>>> import numpy as np
>>> from numpy import linalg as LA
>>> np.set_printoptions(precision=2, suppress=True, linewidth=200, legacy="1.25")
>>> arr = -3 * np.eye(3) + np.ones((3, 3))
>>> arr
array([[-2.,  1.,  1.],
       [ 1., -2.,  1.],
       [ 1.,  1., -2.]])
>>> U, sv, Vt = LA.svd(arr)
>>> np.argmax(sv[:-1] / (sv[1:] + 1e-6)) + 1
2
>>> out = U[:, :2] @ np.diag(sv[:2]) @ Vt[:2]
>>> LA.matrix_rank(arr, rtol=0.05)
2
>>> data = np.array([[-18.24, -0.14, 0.29, -0.06],
...     [11.17, 0.0, 2.89, -0.16],
...     [-19.27, -0.84, 5.96, -0.14],
...     [-13.84, 0.83, 5.77, 0.31],
...     [35.16, 0.8, -0.89, 0.2],
...     [-10.7, 0.09, -8.05, -0.33],
...     [26.02, -1.3, 1.47, 0.17],
...     [1.59, 0.88, 2.01, 0.02],
...     [8.3, 0.53, 2.88, -0.03],
...     [57.6, -0.72, -7.21, -0.05],
...     [0.51, 0.41, 5.75, 0.11],
...     [-33.18, -0.99, 1.58, -0.21],
...     [24.91, 0.4, -0.33, -0.02]])
>>> # column 0 dominates
>>> f, v = data[3], data[9]
>>> round(float(f @ f), 2)
225.62
>>> p = (f @ v) / (f @ f) * f
>>> round(LA.norm(f + v) ** 2 + LA.norm(f - v) ** 2, 2)
7191.78
>>> round(float((v - p) @ f), 2)
0.0
>>> cen = data - data.mean(axis=1)
Traceback (most recent call last):
  File "<python-input-16>", line 1, in <module>
    cen = data - data.mean(axis=1)
          ~~~~~^~~~~~~~~~~~~~~~~~~
ValueError: operands could not be broadcast together with shapes (13,4) (13,) 
>>> cen = data - data.mean(axis=0)
>>> U, sv, Vt = LA.svd(cen, full_matrices=False)
>>> np.round(np.abs(Vt[-1]), 2) + 0
array([0.  , 0.06, 0.03, 1.  ])
>>> np.abs(U[:, 0]).argmax()
9
>>> np.searchsorted(np.cumsum(sv ** 2) / (sv ** 2).sum(), 0.9) + 1
1
>>> np.round(Vt[0] * np.sign(Vt[0, np.abs(Vt[0]).argmax()]), 2) + 0
array([ 1.  ,  0.  , -0.08,  0.  ])
>>> np.abs(Vt[0]).argmax()
0
>>> round((sv ** 2).sum() ** 2 / (sv ** 4).sum(), 2)
1.05
>>> LA.svd(data, compute_uv=False)
array([90.52, 14.53,  2.54,  0.46])
>>> LA.matrix_rank(data)
4
>>> data.sum(axis=0)
array([70.03, -0.05, 12.12, -0.19])
>>> round(LA.norm(data), 2)
91.71
>>> M = np.load("mat.npy")
>>> M
array([[0, 1, 0, 0],
       [1, 0, 0, 2],
       [1, 3, 0, 0]])
>>> M[:, 4]
Traceback (most recent call last):
  File "<python-input-31>", line 1, in <module>
    M[:, 4]
    ~^^^^^^
IndexError: index 4 is out of bounds for axis 1 with size 4
>>> np.diff(M, axis=0)
array([[ 1, -1,  0,  2],
       [ 0,  3,  0, -2]])
>>> M.shape
(3, 4)
>>> np.abs(M).max()
3
>>> M.sum(axis=0)
array([2, 4, 0, 2])
>>> E = 4 * np.eye(4) + np.ones((4, 4))
>>> E
array([[5., 1., 1., 1.],
       [1., 5., 1., 1.],
       [1., 1., 5., 1.],
       [1., 1., 1., 5.]])
>>> np.trace(E)
20.0
>>> np.allclose(E, E.T)
True
>>> np.allclose(E @ E.T, E.T @ E)
True
>>> round(np.abs(LA.eigvals(E)).max(), 2)
8.0
>>> E @ E
array([[28., 12., 12., 12.],
       [12., 28., 12., 12.],
       [12., 12., 28., 12.],
       [12., 12., 12., 28.]])
>>> w1 = np.array([[3, 8, 7], [1, 2, 6], [3, 7, 7], [6, 7, 4]])
>>> c = np.array([7, 4, 4])
>>> hid = np.maximum(data @ w1 + c, 0)
>>> (hid > 0).astype(int)
array([[0, 0, 0],
       [1, 1, 1],
       [0, 0, 0],
       [0, 0, 0],
       [1, 1, 1],
       [0, 0, 0],
       [1, 1, 1],
       [1, 1, 1],
       [1, 1, 1],
       [1, 1, 1],
       [1, 1, 1],
       [0, 0, 0],
       [1, 1, 1]])
>>> (hid > 0).mean(axis=0)
array([0.62, 0.62, 0.62])
>>> cent = np.array([[2, 3], [2, 2], [3, 3]])
>>> (hid @ cent).round(6).argmax(axis=1)
array([0, 1, 0, 0, 1, 0, 1, 1, 1, 1, 1, 0, 1])
>>> w1 @ cent
array([[43, 46],
       [24, 25],
       [41, 44],
       [38, 44]])
>>> evals, vecs = LA.eigh(E)
>>> LA.eigvalsh(E + 2 * np.eye(4))
array([ 6.,  6.,  6., 10.])
>>> np.abs(vecs[:, -1]).round(6).argmax()
0
>>> vecs @ np.diag(evals) @ vecs.T
array([[5., 1., 1., 1.],
       [1., 5., 1., 1.],
       [1., 1., 5., 1.],
       [1., 1., 1., 5.]])
>>> A = np.load("sample14.npy")
>>> A
array([[0.56, 0.11, 0.33],
       [0.47, 0.41, 0.12],
       [0.32, 0.32, 0.36]])
>>> # rows sum to 1
>>> vec = np.array([-8, 7, -6])
>>> a = np.maximum(A @ vec, 0)
>>> A * (a > 1e-9)[:, None]
array([[0., 0., 0.],
       [0., 0., 0.],
       [0., 0., 0.]])
>>> np.flatnonzero(a > 1e-9)
array([], dtype=int64)
>>> np.maximum(A @ (3 * vec), 0)
array([0., 0., 0.])
>>> Q, R = LA.qr(A)
>>> Q.shape, R.shape
((3, 3), (3, 3))
>>> Q @ R
array([[0.56, 0.11, 0.33],
       [0.47, 0.41, 0.12],
       [0.32, 0.32, 0.36]])
>>> np.abs(np.diag(R))
array([0.8 , 0.29, 0.23])
>>> R.round(2) + 0
array([[-0.8 , -0.45, -0.45],
       [ 0.  , -0.29,  0.  ],
       [ 0.  ,  0.  ,  0.23]])
>>> np.allclose(R.T @ R, A.T @ A)
True
>>> Q
array([[-0.7 ,  0.71,  0.08],
       [-0.59, -0.51, -0.63],
       [-0.4 , -0.49,  0.77]])
>>> round(float(np.trace(Q @ Q.T)), 2)
3.0
>>> vec = np.array([9, 0, -6])
>>> target = A @ vec
>>> target
array([3.06, 3.51, 0.72])
>>> np.round(LA.solve(A, target + A[:, 0]), 2) + 0
array([10.,  0., -6.])
>>> np.round(LA.solve(A, target), 2) + 0
array([ 9.,  0., -6.])
>>> np.round(LA.solve(A, A[:, 1]), 2) + 0
array([0., 1., 0.])
>>> np.diff(A, axis=0)
array([[-0.09,  0.3 , -0.21],
       [-0.15, -0.09,  0.24]])
>>> np.abs(A).max()
0.56
>>> np.count_nonzero(A)
9
>>> out = np.array([[4, -2, 3], [4, -1, -1], [-2, -3, 3]])
>>> LA.matrix_rank(A @ out)
3
>>> A @ out
array([[ 2.02, -2.22,  2.56],
       [ 3.28, -1.71,  1.36],
       [ 1.84, -2.04,  1.72]])
>>> np.einsum("ij,ij->i", A, A)
array([0.43, 0.4 , 0.33])
>>> LA.matrix_rank(np.vstack([A, out.T]))
3
>>> J = np.load("a.npy")
>>> J
array([[-0.26, -0.7 ,  2.37],
       [-0.06, -0.48,  0.9 ],
       [ 0.19, -0.24,  2.22],
       [-0.53, -0.66,  1.27],
       [-0.3 , -0.13,  0.24],
       [-0.32, -0.6 ,  2.1 ],
       [ 0.25, -0.35, -0.08],
       [ 0.05,  0.21,  1.19],
       [-0.56, -0.46,  3.54],
       [ 0.06, -0.17,  2.17],
       [ 0.46,  0.27,  0.4 ]])
>>> z = J[:, 1] > np.median(J[:, 1])
>>> f = J[z].mean(axis=0) - J[~z].mean(axis=0)
>>> ((J - J.mean(axis=0)) @ f > 0).astype(int)
array([0, 1, 0, 0, 1, 0, 1, 1, 0, 0, 1])
>>> np.argsort(-np.abs(f).round(6), kind="stable")
array([1, 2, 0])
